$ python -q
>>> import numpy as np
>>> np.set_printoptions(precision=2, suppress=True, linewidth=100)
>>> K = np.load("run14.npy")
>>> K
array([[0, 1, 0, 1, 2, 3, 0, 2, 1],
       [0, 3, 0, 1, 2, 3, 3, 3, 2],
       [0, 0, 1, 3, 2, 0, 3, 2, 2],
       [0, 0, 0, 1, 3, 3, 3, 0, 2],
       [0, 0, 0, 0, 2, 1, 3, 0, 1],
       [0, 0, 0, 0, 0, 3, 1, 2, 2],
       [0, 0, 0, 0, 0, 0, 1, 0, 1],
       [0, 0, 0, 0, 0, 0, 0, 0, 3],
       [0, 0, 0, 0, 0, 0, 0, 0, 0]])
>>> t3 = np.stack([K, 3 * K, K[::-1]])
>>> np.linalg.det(t3)
array([0., 0., 0.])
>>> t3.sum(axis=0)
array([[ 0,  4,  0,  4,  8, 12,  0,  8,  4],
       [ 0, 12,  0,  4,  8, 12, 12, 12, 11],
       [ 0,  0,  4, 12,  8,  0, 13,  8,  9],
       [ 0,  0,  0,  4, 12, 15, 13,  2, 10],
       [ 0,  0,  0,  0, 10,  5, 15,  0,  5],
       [ 0,  0,  0,  1,  3, 15,  7,  8, 10],
       [ 0,  0,  1,  3,  2,  0,  7,  2,  6],
       [ 0,  3,  0,  1,  2,  3,  3,  3, 14],
       [ 0,  1,  0,  1,  2,  3,  0,  2,  1]])
>>> np.allclose(K[:-1].T @ np.linalg.lstsq(K[:-1].T, K[-1])[0], K[-1])
True
>>> np.linalg.lstsq(K[:-1].T, K[-1])[2]
np.int32(8)
>>> np.abs(np.diag(np.linalg.qr(K)[1])) > 1e-9
array([False,  True,  True,  True,  True,  True,  True, False, False])
>>> np.linalg.matrix_rank(K - K[0, 0] * np.eye(9))
np.int64(8)
>>> F = np.array([[2.3, -1.9, 1.9, 0.8, 0.5, 1.3, -0.6, 0.2, 0.1, -0.1],
...     [-0.4, -1.0, 2.5, -1.1, -1.8, -1.4, 1.1, 0.3, -0.6, -0.4],
...     [1.6, 0.7, 1.2, 0.7, -1.6, 0.3, -0.1, 1.4, -0.2, 0.3],
...     [0.9, -0.7, 1.1, -1.9, -0.7, -0.9, -0.6, 1.5, 1.1, 0.0],
...     [-1.4, 0.1, -0.5, -0.3, 0.1, -1.0, -0.1, 0.2, 0.8, 1.5],
...     [0.3, 0.5, 0.1, 0.9, 1.5, -0.2, -0.1, 0.9, 1.3, 1.0]])
>>> B = F / np.linalg.norm(F, axis=1, keepdims=True)
>>> gram = B @ B.T
>>> (gram - 2 * np.eye(6)).round(6).argmax(axis=1)
array([2, 3, 0, 1, 5, 4])
>>> gram[1]
array([ 0.1 ,  1.  ,  0.3 ,  0.52, -0.04, -0.46])
>>> np.argwhere(np.triu(np.abs(gram) > 0.95, 1))
array([], shape=(0, 2), dtype=int64)
>>> gram
array([[ 1.  ,  0.1 ,  0.41,  0.24, -0.59,  0.14],
       [ 0.1 ,  1.  ,  0.3 ,  0.52, -0.04, -0.46],
       [ 0.41,  0.3 ,  1.  ,  0.36, -0.37,  0.05],
       [ 0.24,  0.52,  0.36,  1.  ,  0.09,  0.03],
       [-0.59, -0.04, -0.37,  0.09,  1.  ,  0.36],
       [ 0.14, -0.46,  0.05,  0.03,  0.36,  1.  ]])
